% python3 -q
>>> import numpy as np
>>> from numpy import linalg as LA
>>> np.set_printoptions(precision=3, suppress=True, linewidth=100, sign=" ")
>>> F = np.load("run15.npy")
>>> print(F)
[[  8.612   3.883  -5.28   10.839   8.08    8.069  -2.631   5.299]
 [  4.148  12.37    2.592   1.182   9.26   -1.281  10.532  -4.833]
 [ -8.855   0.205  -7.757   3.764   5.925  -5.857 -12.572  -4.442]
 [ -4.414  -2.189  13.      3.115  -7.506  -1.303   6.784   9.642]
 [  7.412  14.541  -6.679   6.618  -3.324   3.071   4.664  -1.733]
 [  0.012   8.792   4.978 -12.686  -0.36   11.007  -3.962  -0.082]
 [ -5.912  -1.843   0.438  -7.39    5.914 -13.771   6.548  -6.274]
 [  0.871  15.045  -5.04   -4.613   0.404  -2.218   6.499   8.882]
 [ -3.565  13.762  -1.942  -8.276   4.835   9.291  -2.283   3.277]
 [  7.026  16.904   2.677   6.511   0.116   1.899  -3.419   0.06 ]
 [ -3.594  -1.882 -11.049   5.322  -2.196  -0.013  12.073   9.085]
 [ -1.226   1.543  -1.412  -9.95   14.895  -3.73    7.691   0.443]
 [ -3.35   -4.261   5.437  16.544   6.865   0.591  -4.327   1.076]
 [ -4.935 -12.713   1.012  -7.038  -9.997   5.211   0.111  -6.03 ]
 [  1.682  -2.739  -5.196  -2.407   2.554 -14.134   2.161  12.08 ]]
>>> proj = F @ LA.solve(F.T @ F, F.T)
>>> print(np.allclose(proj @ proj, proj))
True
>>> print(np.round(LA.eigvalsh(proj), 3) + 0)
[ 0.  0.  0.  0.  0.  0.  0.  1.  1.  1.  1.  1.  1.  1.  1.]
>>> B = np.c_[F[:, :4] @ np.array([[-3, 1, -3, -2], [1, -3, 0, -3], [1, 2, 3, 0], [-2, -3, 0, 1]]), np.array([-2, -3, -2, 2, -1, 1, -2, 1, 2, -1, 1, 0, 0, 3, 3])]
>>> print(B)
[[-48.911 -46.114 -41.676 -18.034  -2.   ]
 [  0.154 -31.324  -4.668 -44.224  -3.   ]
 [ 11.485 -36.276   3.294  20.859  -2.   ]
 [ 17.823  18.808  52.242  18.51    2.   ]
 [-27.61  -69.423 -42.273 -51.829  -1.   ]
 [ 39.106  21.65   14.898 -39.086   1.   ]
 [ 31.111  22.663  19.05    9.963  -2.   ]
 [ 16.618 -40.505 -17.733 -51.49    1.   ]
 [ 39.067 -23.907   4.869 -42.432   2.   ]
 [-14.519 -57.865 -13.047 -58.253  -1.   ]
 [-12.793 -36.012 -22.365  18.156   1.   ]
 [ 23.709  21.171  -0.558 -12.127   0.   ]
 [-21.862 -29.325  26.361  36.027   0.   ]
 [ 17.18   56.342  17.841  40.971   3.   ]
 [ -8.167   6.728 -20.634   2.446   3.   ]]
>>> print(LA.matrix_rank(np.c_[F, B]))
9
>>> print(np.round(LA.lstsq(F, B[:, 0])[0], 3) + 0)
[-3.  1.  1. -2.  0.  0.  0.  0.]
>>> print(LA.matrix_rank(B))
5
>>> feats = np.load("x.npy")
>>> print(feats)
[[ -3.76   -1.277  17.238 -15.075  32.656 -20.722]
 [ -5.97   -1.438  16.568 -14.79   33.851 -19.506]
 [ -6.079  -1.778  17.218 -14.201  32.491 -19.812]
 [ -7.034  -0.693  15.754 -14.874  33.11  -20.099]
 [ -6.206  -1.933  16.794 -14.669  33.596 -21.612]
 [ 14.344  17.06  -30.836 -13.824 -46.641  11.881]
 [ 14.349  14.839 -28.646 -15.992 -46.026  12.242]
 [ 15.19   16.326 -30.703 -13.627 -44.966  10.742]
 [ -5.091  -2.456  15.948 -14.357  34.988 -19.903]
 [ -6.77   -1.135  17.233 -13.471  34.404 -18.393]
 [ 13.218  16.298 -28.628 -15.684 -46.047  13.03 ]
 [ -6.483  -3.772  15.512 -13.781  32.052 -19.449]
 [ 13.385  16.865 -29.694 -15.925 -44.96   15.28 ]
 [ 14.358  16.975 -29.951 -13.087 -45.69   11.33 ]
 [ 15.037  16.498 -30.275 -13.649 -46.049  11.237]
 [ -7.445  -2.531  16.049 -14.503  33.817 -19.681]
 [ 13.496  16.207 -28.897 -14.627 -47.007  12.524]
 [ 15.856  16.091 -30.912 -13.809 -44.719  12.842]
 [ -8.069  -2.331  15.772 -12.579  35.756 -19.969]
 [ -6.196  -3.973  14.122 -12.327  34.29  -19.597]
 [ 15.839  17.419 -29.955 -16.482 -46.368  12.034]
 [ -6.775  -2.826  14.644 -13.795  34.969 -19.546]
 [ 15.046  15.336 -29.607 -14.542 -46.428  11.792]
 [ 13.39   17.172 -33.213 -13.54  -45.222  13.246]
 [ 13.921  17.231 -28.807 -12.261 -46.911  12.215]
 [ -6.612  -1.77   16.066 -13.521  34.544 -19.122]
 [ -3.981  -0.944  15.321 -15.484  35.794 -21.044]
 [ 15.513  16.01  -29.608 -12.66  -45.076  12.18 ]
 [ 14.557  18.128 -31.456 -13.446 -47.711  13.15 ]
 [ -6.674  -0.754  15.665 -13.698  34.266 -19.633]
 [ -5.61   -1.749  14.983 -14.816  34.939 -21.778]
 [ 16.044  15.94  -30.049 -13.048 -44.932  11.474]
 [ 14.935  17.027 -29.436 -12.484 -45.964  13.106]]
>>> basis = feats[[2, 17]].astype(float)
>>> for _ in range(4):
...     labels = LA.norm(feats[:, None] - basis, axis=-1).argmin(axis=1)
...     basis = np.array([feats[labels == j].mean(axis=0) for j in range(2)])
... 
>>> print(labels)
[ 0  0  0  0  0  1  1  1  0  0  1  0  1  1  1  0  1  1  0  0  1  0  1  1  1  0  0  1  1  0  0  1  1]
>>> print(np.abs(basis[1] - basis[0]).argmax())
4
>>> print(np.bincount(labels))
[ 16  17]
>>> print(basis[1] - basis[0])
[ 20.789  18.514 -45.97    0.081 -80.02   32.363]
>>> A = np.load("data.npy")
>>> print(A.round(3) + 0)
[[-0.542 -0.359  0.495 -0.028  0.251 -0.251  0.188 -0.044  0.411]
 [-0.167 -0.129 -0.054  0.048 -0.175  0.184  0.77   0.41  -0.354]
 [ 0.375  0.348 -0.141 -0.045 -0.009 -0.204  0.553 -0.209  0.57 ]
 [-0.708  0.459 -0.368 -0.17  -0.114  0.063  0.022 -0.323 -0.038]
 [-0.167  0.345 -0.167  0.549  0.201 -0.213 -0.158  0.61   0.204]
 [ 0.    -0.237 -0.292 -0.068 -0.217 -0.861  0.    -0.029 -0.254]
 [ 0.    -0.414 -0.643 -0.205  0.567  0.159  0.022  0.066  0.147]
 [ 0.042  0.032  0.043  0.587  0.449 -0.054  0.195 -0.514 -0.38 ]
 [-0.083 -0.419 -0.262  0.523 -0.531  0.207 -0.05  -0.204  0.327]]
>>> q, V = LA.qr(A[:, :6])[0], LA.qr(A[:, 6:])[0]
>>> sigma = LA.svd(q.T @ V, compute_uv=False)
>>> print(np.degrees(np.arccos(sigma.clip(0, 1))))
[ 90.  90.  90.]
>>> print((sigma > 0.9).sum())
0
>>> print(np.round(LA.norm(A, 2), 3))
1.0
>>> print(round(A[2] @ A[7], 3))
-0.0
>>> J = np.load("layer1.npy")
>>> print(J)
[[ -8   4  -8   0]
 [-14   7 -14   0]
 [ -8   4  -8   0]
 [-14   7 -14   0]
 [ -2   1  -2   0]
 [ -6   3  -6   0]
 [  0   0   0   0]]
>>> print(LA.svd(A, compute_uv=False))
[ 1.  1.  1.  1.  1.  1.  1.  1.  1.]
>>> print(np.round(A.T @ A, 3) + 0)
[[ 1.  0.  0.  0.  0.  0.  0.  0.  0.]
 [ 0.  1.  0.  0.  0.  0.  0.  0.  0.]
 [ 0.  0.  1.  0.  0.  0.  0.  0.  0.]
 [ 0.  0.  0.  1.  0.  0.  0.  0.  0.]
 [ 0.  0.  0.  0.  1.  0.  0.  0.  0.]
 [ 0.  0.  0.  0.  0.  1.  0.  0.  0.]
 [ 0.  0.  0.  0.  0.  0.  1.  0.  0.]
 [ 0.  0.  0.  0.  0.  0.  0.  1.  0.]
 [ 0.  0.  0.  0.  0.  0.  0.  0.  1.]]
>>> print(np.round(LA.pinv(A), 3) + 0)
[[-0.542 -0.167  0.375 -0.708 -0.167  0.     0.     0.042 -0.083]
 [-0.359 -0.129  0.348  0.459  0.345 -0.237 -0.414  0.032 -0.419]
 [ 0.495 -0.054 -0.141 -0.368 -0.167 -0.292 -0.643  0.043 -0.262]
 [-0.028  0.048 -0.045 -0.17   0.549 -0.068 -0.205  0.587  0.523]
 [ 0.251 -0.175 -0.009 -0.114  0.201 -0.217  0.567  0.449 -0.531]
 [-0.251  0.184 -0.204  0.063 -0.213 -0.861  0.159 -0.054  0.207]
 [ 0.188  0.77   0.553  0.022 -0.158  0.     0.022  0.195 -0.05 ]
 [-0.044  0.41  -0.209 -0.323  0.61  -0.029  0.066 -0.514 -0.204]
 [ 0.411 -0.354  0.57  -0.038  0.204 -0.254  0.147 -0.38   0.327]]
